% ipython --no-banner

In [1]: import numpy as np

In [2]: np.set_printoptions(precision=3, suppress=True, linewidth=200)

In [3]: u = np.array([0, -1, -1]) + 0.5

In [4]: arr = np.eye(3) - 2 * np.outer(u, u) / (u @ u)

In [5]: print(arr)
[[ 0.333  0.667  0.667]
 [ 0.667  0.333 -0.667]
 [ 0.667 -0.667  0.333]]

In [6]: rng = np.random.default_rng(71)

In [7]: idx = rng.permutation(3)

In [8]: print(idx)
[2 1 0]

In [9]: B = arr[idx][:, idx]

In [10]: print(np.diag(B))
[0.333 0.333 0.333]

In [11]: print(np.trace(B))
1.0

In [12]: print(np.allclose(B, arr))
False

In [13]: print(np.sort(np.abs(np.linalg.eigvals(B))))
[1. 1. 1.]

In [14]: print(B)
[[ 0.333 -0.667  0.667]
 [-0.667  0.333  0.667]
 [ 0.667  0.667  0.333]]

In [15]: left, sigma, Vt = np.linalg.svd(B, full_matrices=False)

In [16]: print(np.allclose(left * sigma @ Vt, B))
True

In [17]: print(round(np.sqrt((sigma ** 2).sum()), 3), np.round(np.linalg.norm(B), 3))
1.732 1.732

In [18]: print(left.shape, sigma.shape, Vt.shape)
(3, 3) (3,) (3, 3)

In [19]: print(np.round(left.T @ B @ Vt.T, 3) + 0)
[[1. 0. 0.]
 [0. 1. 0.]
 [0. 0. 1.]]

In [20]: print(np.cumsum(sigma ** 2) / np.sum(sigma ** 2))
[0.333 0.667 1.   ]

In [21]: def softmax(z):
    ...:     e = np.exp(z - z.max(axis=-1, keepdims=True))
    ...:     return e / e.sum(axis=-1, keepdims=True)
    ...: 

In [22]: print(softmax(arr[0] + 4))
[0.264 0.368 0.368]

In [23]: print(softmax(10 * arr[0]))
[0.018 0.491 0.491]

In [24]: scores = arr @ arr.T / np.sqrt(3)

In [25]: print(softmax(scores)[0] @ arr)
[0.51  0.226 0.226]

In [26]: print(softmax(scores).round(6).argmax(axis=1))
[0 1 2]

In [27]: F = np.load("data.npy")

In [28]: print(F)
[[ 0  2  0  1]
 [ 2  0 -4  2]
 [ 0  1  0  3]]

In [29]: evals, evecs = np.linalg.eigh(arr)

In [30]: print(np.linalg.eigvalsh(arr + 5 * np.eye(3)))
[4. 6. 6.]

In [31]: print(evals.sum(), np.trace(arr))
1.0 1.0

In [32]: print(evals)
[-1.  1.  1.]

In [33]: print(np.round(evecs.T @ evecs, 3) + 0)
[[1. 0. 0.]
 [0. 1. 0.]
 [0. 0. 1.]]

In [34]: cov = F.T @ F

In [35]: print(np.allclose(cov, cov.T))
True

In [36]: print(np.trace(cov), (F ** 2).sum())
39 39

In [37]: print(np.linalg.svd(F, compute_uv=False) ** 2)
[26.84  10.362  1.798]

In [38]: theta = np.radians(120)

In [39]: r_ = np.eye(4)

In [40]: r_[2, 2] = r_[3, 3] = np.cos(theta)

In [41]: r_[2, 3], r_[3, 2] = -np.sin(theta), np.sin(theta)

In [42]: print(r_)
[[ 1.     0.     0.     0.   ]
 [ 0.     1.     0.     0.   ]
 [ 0.     0.    -0.5   -0.866]
 [ 0.     0.     0.866 -0.5  ]]

In [43]: B = F @ r_.T

In [44]: print(B)
[[ 0.     2.    -0.866 -0.5  ]
 [ 2.     0.     0.268 -4.464]
 [ 0.     1.    -2.598 -1.5  ]]

In [45]: print(np.abs(B - F).max(axis=0))
[0.    0.    4.268 6.464]

In [46]: cov = B.T @ B

In [47]: print(np.round(np.linalg.eigvalsh(cov)[::-1], 3) + 0)
[26.84  10.362  1.798  0.   ]

In [48]: print(np.allclose(cov, cov.T))
True

In [49]: print(np.linalg.matrix_rank(cov))
3

In [50]: print((B @ B.T).shape)
(3, 3)

In [51]: A = np.load("dump.npy")

In [52]: print(A)
[[ 3.004 -0.513 -0.83  -0.739]
 [-0.5   -0.4   -1.9    2.1  ]
 [ 0.1   -0.8    0.9    1.1  ]
 [ 3.    -0.5   -0.8   -0.7  ]]

In [53]: left, sigma, Vt = np.linalg.svd(A)

In [54]: print(sigma)
[4.608 2.875 1.58  0.023]

In [55]: print(np.argmax(sigma[:-1] / (sigma[1:] + 1e-6)) + 1)
3

In [56]: B = left[:, :3] @ np.diag(sigma[:3]) @ Vt[:3]

In [57]: print(round(np.abs(A - B).max(), 3))
0.013

In [58]: print(np.linalg.matrix_rank(A, rtol=0.05))
3

In [59]: idx = rng.permutation(4)

In [60]: print(idx)
[1 0 3 2]

In [61]: B = A[idx][:, idx]

In [62]: print(np.diag(B))
[-0.4    3.004 -0.7    0.9  ]

In [63]: print(np.allclose(B, A))
False

In [64]: print(round(np.trace(B), 3))
2.804

In [65]: print(round(float(np.linalg.det(B)), 3), np.round(np.linalg.det(A[idx]), 3))
-0.473 -0.473
